% ipython --no-banner

In [1]: import numpy as np

In [2]: import numpy.linalg as la

In [3]: np.set_printoptions(suppress=True, linewidth=140)

In [4]: tidy = lambda a: np.round(a, 3) + 0

In [5]: E = np.load("test11.npy")

In [6]: print(E)
[[2 5 4 5 4]
 [0 3 2 3 2]
 [1 4 3 4 3]]

In [7]: print(tidy(E @ la.pinv(E) @ E))
[[2. 5. 4. 5. 4.]
 [0. 3. 2. 3. 2.]
 [1. 4. 3. 4. 3.]]

In [8]: print(la.lstsq(E[:-1].T, E[-1])[2])
2

In [9]: rank = la.matrix_rank(E)

In [10]: print(rank)
2

In [11]: N = la.svd(E)[2][rank:].T

In [12]: print(np.allclose(E @ N, 0))
True

In [13]: print(tidy(E @ N))
[[0. 0. 0.]
 [0. 0. 0.]
 [0. 0. 0.]]

In [14]: print([int(la.matrix_rank(E[:, :j + 1])) for j in range(5)])
[1, 2, 2, 2, 2]

In [15]: print([int(la.matrix_rank(np.delete(E, i, axis=0))) for i in range(3)])
[2, 2, 2]

In [16]: print(la.matrix_rank(E.T @ E), la.matrix_rank(E @ E.T))
2 2

In [17]: W = np.array([[2, 3, 5, 5, 0, 4],
    ...:     [4, 0, 0, 3, 5, 1],
    ...:     [5, 1, 2, 2, 0, 1],
    ...:     [5, 0, 3, 3, 0, 2],
    ...:     [0, 1, 5, 5, 2, 5]])

In [18]: beta = np.array([3, 0, 2, 4, 5, 1])

In [19]: act = np.maximum(E @ W + beta, 0)

In [20]: print((act > 0).mean(axis=0))
[1. 1. 1. 1. 1. 1.]

In [21]: print((act > 0).astype(int))
[[1 1 1 1 1 1]
 [1 1 1 1 1 1]
 [1 1 1 1 1 1]]

In [22]: print(la.matrix_rank(act))
2

In [23]: C = np.array([[1, -2, -3],
    ...:     [-3, 2, -2],
    ...:     [0, -1, 1],
    ...:     [3, -1, -1],
    ...:     [1, -1, -3],
    ...:     [1, -2, -3]])

In [24]: print(act @ C)
[[ 332 -377 -519]
 [ 182 -201 -277]
 [ 257 -289 -398]]

In [25]: print(W @ C)
[[ 12 -16 -24]
 [ 19 -18 -33]
 [  9 -14 -20]
 [ 16 -20 -21]
 [ 19 -20 -23]]

In [26]: arr = np.load("dump.npy")

In [27]: print(arr)
[[-1.524 -0.38  -0.745  0.028 -0.115]
 [-0.38   1.06  -0.302  0.633 -0.794]
 [-0.745 -0.302  1.522  0.066 -0.927]
 [ 0.028  0.633  0.066  1.524  0.294]
 [-0.115 -0.794 -0.927  0.294 -0.583]]

In [28]: evals, evecs = la.eigh(arr)

In [29]: print(np.unique(evals.round(6) + 0, return_counts=True)[1])
[1 1 1 1 1]

In [30]: print((evals > 1e-8).sum(), (evals < -1e-8).sum())
3 2

In [31]: print(tidy(la.svd(arr, compute_uv=False)))
[2. 2. 2. 1. 1.]

In [32]: print(tidy(evecs.T @ arr @ evecs))
[[-2.  0.  0.  0.  0.]
 [ 0. -1.  0.  0.  0.]
 [ 0.  0.  1.  0.  0.]
 [ 0.  0.  0.  2.  0.]
 [ 0.  0.  0.  0.  2.]]

In [33]: print(tidy(evecs @ np.diag(evals) @ evecs.T))
[[-1.524 -0.38  -0.745  0.028 -0.115]
 [-0.38   1.06  -0.302  0.633 -0.794]
 [-0.745 -0.302  1.522  0.066 -0.927]
 [ 0.028  0.633  0.066  1.524  0.294]
 [-0.115 -0.794 -0.927  0.294 -0.583]]

In [34]: print(tidy(evals))
[-2. -1.  1.  2.  2.]

In [35]: J = np.array([[1, 1, 0, 0, 1], [1, 2, 2, 0, 1], [1, 0, 1, 0, 0], [1, 1, 1, 2, 1]])

In [36]: print(J)
[[1 1 0 0 1]
 [1 2 2 0 1]
 [1 0 1 0 0]
 [1 1 1 2 1]]

In [37]: print(tidy(la.norm(J[0], 1)), tidy(la.norm(J[0], np.inf)))
3.0 1.0

In [38]: print(tidy(la.norm(J, axis=0)))
[2.    2.449 2.449 2.    1.732]

In [39]: A = np.load("out10.npy")

In [40]: print(A)
[[ 2.12  0.12  1.42 -0.54]
 [-0.85  0.68 -0.22  0.46]
 [ 0.16  1.46 -1.51  0.15]
 [ 1.5   0.52 -3.37 -0.82]
 [-0.2   3.52  1.31  1.2 ]]

In [41]: print(la.matrix_rank(A, rtol=0.1))
3

In [42]: print(np.argsort(-la.norm(A, axis=0).round(6), kind="stable")[:3])
[2 1 0]

In [43]: W0 = np.array([[1.0, -3.0, 0.0, 0.0, 0.0, 0.0],
    ...:     [-3.0, 2.0, -3.0, 0.0, 0.0, 0.0],
    ...:     [0.0, -3.0, 2.0, -3.0, 0.0, 0.0],
    ...:     [0.0, 0.0, -3.0, 1.0, -3.0, 0.0],
    ...:     [0.0, 0.0, 0.0, -3.0, 0.0, -3.0],
    ...:     [0.0, 0.0, 0.0, 0.0, -3.0, 0.0]])

In [44]: print(W0)
[[ 1. -3.  0.  0.  0.  0.]
 [-3.  2. -3.  0.  0.  0.]
 [ 0. -3.  2. -3.  0.  0.]
 [ 0.  0. -3.  1. -3.  0.]
 [ 0.  0.  0. -3.  0. -3.]
 [ 0.  0.  0.  0. -3.  0.]]

In [45]: t3 = np.stack([J, 5 * J, J[::-1]])

In [46]: print((t3 @ J.T).shape)
(3, 4, 4)

In [47]: print(tidy(la.norm(t3, axis=(1, 2))))
[ 4.796 23.979  4.796]

In [48]: data = np.load("run2.npy")

In [49]: print(data)
[[ 0. -6.  0.]
 [ 0.  2.  2.]
 [ 0.  2.  1.]]

In [50]: U, sigma, VT = la.svd(data)

In [51]: evecs = VT[:(sigma > 1e-8).sum()]

In [52]: rng = np.random.default_rng(366545)

In [53]: x = data[1] + 5 * data[2] + rng.integers(2) * np.eye(3)[0]

In [54]: print(x)
[ 0. 12.  7.]

In [55]: print(np.allclose(evecs.T @ evecs @ x, x))
True

In [56]: print(la.matrix_rank(np.vstack([data, x])))
2

In [57]: print(tidy(np.diag(evecs.T @ evecs)))
[0. 1. 1.]

In [58]: t3 = np.stack([data, -3 * data, data[::-1]])

In [59]: print(la.matrix_rank(t3))
[2 2 2]

In [60]: print(tidy(la.det(t3)))
[0. 0. 0.]

In [61]: print(tidy(la.norm(t3, axis=(1, 2))))
[ 7. 21.  7.]

In [62]: print(la.matrix_rank(t3.reshape(3, -1)))
2

In [63]: print(data.sum(axis=0))
[ 0. -2.  3.]

In [64]: print(data.shape)
(3, 3)

In [65]: print(np.unravel_index(np.abs(data).argmax(), data.shape))
(np.int64(0), np.int64(1))

In [66]: print(np.count_nonzero(data))
5

In [67]: print(tidy(la.norm(data)))
7.0

In [68]: print(la.matrix_rank(data))
2

In [69]: print(data - data[0])
[[0. 0. 0.]
 [0. 8. 2.]
 [0. 8. 1.]]

In [70]: W = np.array([[0, -1], [0, -2], [1, -2]])

In [71]: beta = np.array([-3, -1])

In [72]: act = np.maximum(data @ W + beta, 0)

In [73]: print((act > 0).astype(int))
[[0 1]
 [0 0]
 [0 0]]

In [74]: print(tidy((act > 0).mean(axis=0)))
[0.    0.333]

In [75]: print(la.matrix_rank(act))
1

In [76]: C = np.array([[3, 0], [3, 0]])

In [77]: print((act @ C).round(6).argmax(axis=1))
[0 0 0]

In [78]: print(act @ C)
[[33.  0.]
 [ 0.  0.]
 [ 0.  0.]]

In [79]: X = np.load("m.npy")

In [80]: print(X)
[[-3  4  3  5 -2 -4]
 [ 0  3  4  3 -3 -1]
 [ 0  0  4  0  3 -5]
 [ 0  0  0 -1 -3 -1]
 [ 0  0  0  0  0 -4]
 [ 0  0  0  0  0  0]]

In [81]: U, sigma, VT = la.svd(X)

In [82]: print(np.argmax(sigma[:-1] / (sigma[1:] + 1e-6)) + 1)
5

In [83]: print(tidy(sigma))
[11.351  6.82   3.681  3.195  0.944  0.   ]

In [84]: other = U[:, :5] @ np.diag(sigma[:5]) @ VT[:5]

In [85]: print(tidy(la.norm(X - other) / la.norm(X)))
0.0

In [86]: print(tidy(np.abs(X - other).max()))
0.0

In [87]: print(tidy(other))
[[-3.  4.  3.  5. -2. -4.]
 [ 0.  3.  4.  3. -3. -1.]
 [ 0.  0.  4.  0.  3. -5.]
 [ 0.  0.  0. -1. -3. -1.]
 [ 0.  0.  0.  0.  0. -4.]
 [ 0.  0.  0.  0.  0.  0.]]

In [88]: print([int(la.matrix_rank(la.matrix_power(X, p))) for p in range(1, 7)])
[5, 4, 4, 4, 4, 4]

In [89]: print(tidy(np.sort(la.eigvals(X))))
[-3. -1.  0.  0.  3.  4.]

In [90]: def softmax(z):
    ...:     e = np.exp(z - z.max(axis=-1, keepdims=True))
    ...:     return e / e.sum(axis=-1, keepdims=True)
    ...: 

In [91]: print(tidy(softmax(X[3])))
[0.264 0.264 0.264 0.097 0.013 0.097]

In [92]: att = X @ X.T / np.sqrt(6)

In [93]: print(tidy(softmax(att + np.triu(np.full(att.shape, -np.inf), 1))))
[[1.    0.    0.    0.    0.    0.   ]
 [0.885 0.115 0.    0.    0.    0.   ]
 [0.    0.    1.    0.    0.    0.   ]
 [0.067 0.152 0.002 0.779 0.    0.   ]
 [0.14  0.001 0.718 0.001 0.14  0.   ]
 [0.167 0.167 0.167 0.167 0.167 0.167]]

In [94]: print(tidy(softmax(att)))
[[1.    0.    0.    0.    0.    0.   ]
 [0.885 0.115 0.    0.    0.    0.   ]
 [0.    0.    1.    0.    0.    0.   ]
 [0.064 0.144 0.002 0.739 0.042 0.008]
 [0.14  0.001 0.717 0.001 0.14  0.   ]
 [0.167 0.167 0.167 0.167 0.167 0.167]]

In [95]: print(softmax(att).round(6).argmax(axis=1))
[0 0 2 3 2 0]

In [96]: print(tidy(la.svd(X, compute_uv=False)))
[11.351  6.82   3.681  3.195  0.944  0.   ]

In [97]: print(tidy(la.norm(X)))
14.142

In [98]: print(la.matrix_rank(X))
5

In [99]: print(X.shape)
(6, 6)

In [100]: mat = np.array([[-2, -2, -2, -2, -2],
     ...:     [-2, -4, -4, -4, -4],
     ...:     [-2, -4, -6, -6, -6],
     ...:     [-2, -4, -6, -8, -8],
     ...:     [-2, -4, -6, -8, -10]])

In [101]: other = mat + rng.integers(-2, 3, (5, 1)) @ rng.integers(-2, 3, (1, 5))

In [102]: print(other)
[[  2  -4  -6   0   0]
 [ -2  -4  -4  -4  -4]
 [ -2  -4  -6  -6  -6]
 [  2  -6 -10  -6  -6]
 [ -6  -2  -2 -10 -12]]

In [103]: print(tidy(la.svd(other - mat, compute_uv=False)))
[11.489  0.     0.     0.     0.   ]

In [104]: print(np.abs(other - mat).sum(axis=1))
[14  0  0 14 14]

In [105]: print(tidy(np.poly(other)))
[   1.   26.   20. -360. -608. -224.]

In [106]: print(tidy(la.eigvals(other)))
[-24.635   3.893  -0.548  -1.223  -3.488]

In [107]: print(np.einsum("ii->", other))
-26

In [108]: evals, evecs = la.eigh(mat)

In [109]: print(tidy(evecs @ np.diag(evals) @ evecs.T))
[[ -2.  -2.  -2.  -2.  -2.]
 [ -2.  -4.  -4.  -4.  -4.]
 [ -2.  -4.  -6.  -6.  -6.]
 [ -2.  -4.  -6.  -8.  -8.]
 [ -2.  -4.  -6.  -8. -10.]]

In [110]: print(tidy(evecs.T @ evecs))
[[1. 0. 0. 0. 0.]
 [0. 1. 0. 0. 0.]
 [0. 0. 1. 0. 0.]
 [0. 0. 0. 1. 0.]
 [0. 0. 0. 0. 1.]]

In [111]: print(tidy(evals))
[-24.687  -2.897  -1.166  -0.707  -0.543]

In [112]: print(tidy(la.svd(mat, compute_uv=False)))
[24.687  2.897  1.166  0.707  0.543]

In [113]: print(tidy(evecs.T @ mat @ evecs))
[[-24.687   0.      0.      0.      0.   ]
 [  0.     -2.897   0.      0.      0.   ]
 [  0.      0.     -1.166   0.      0.   ]
 [  0.      0.      0.     -0.707   0.   ]
 [  0.      0.      0.      0.     -0.543]]

In [114]: print(tidy(evals.sum()), np.trace(mat))
-30.0 -30

In [115]: print(np.unique(evals.round(6) + 0, return_counts=True)[1])
[1 1 1 1 1]

In [116]: print((evals > 1e-8).sum(), (evals < -1e-8).sum())
0 5

In [117]: print(tidy(la.eigvalsh(mat + 3 * np.eye(5))))
[-21.687   0.103   1.834   2.293   2.457]

In [118]: ang = np.radians(30)

In [119]: Rm = np.eye(5)

In [120]: Rm[0, 0] = Rm[2, 2] = np.cos(ang)

In [121]: Rm[0, 2], Rm[2, 0] = -np.sin(ang), np.sin(ang)

In [122]: print(tidy(Rm))
[[ 0.866  0.    -0.5    0.     0.   ]
 [ 0.     1.     0.     0.     0.   ]
 [ 0.5    0.     0.866  0.     0.   ]
 [ 0.     0.     0.     1.     0.   ]
 [ 0.     0.     0.     0.     1.   ]]

In [123]: other = mat @ Rm.T

In [124]: print(tidy(other))
[[ -0.732  -2.     -2.732  -2.     -2.   ]
 [  0.268  -4.     -4.464  -4.     -4.   ]
 [  1.268  -4.     -6.196  -6.     -6.   ]
 [  1.268  -4.     -6.196  -8.     -8.   ]
 [  1.268  -4.     -6.196  -8.    -10.   ]]

In [125]: print(np.allclose(la.norm(mat, axis=1), la.norm(other, axis=1)))
True
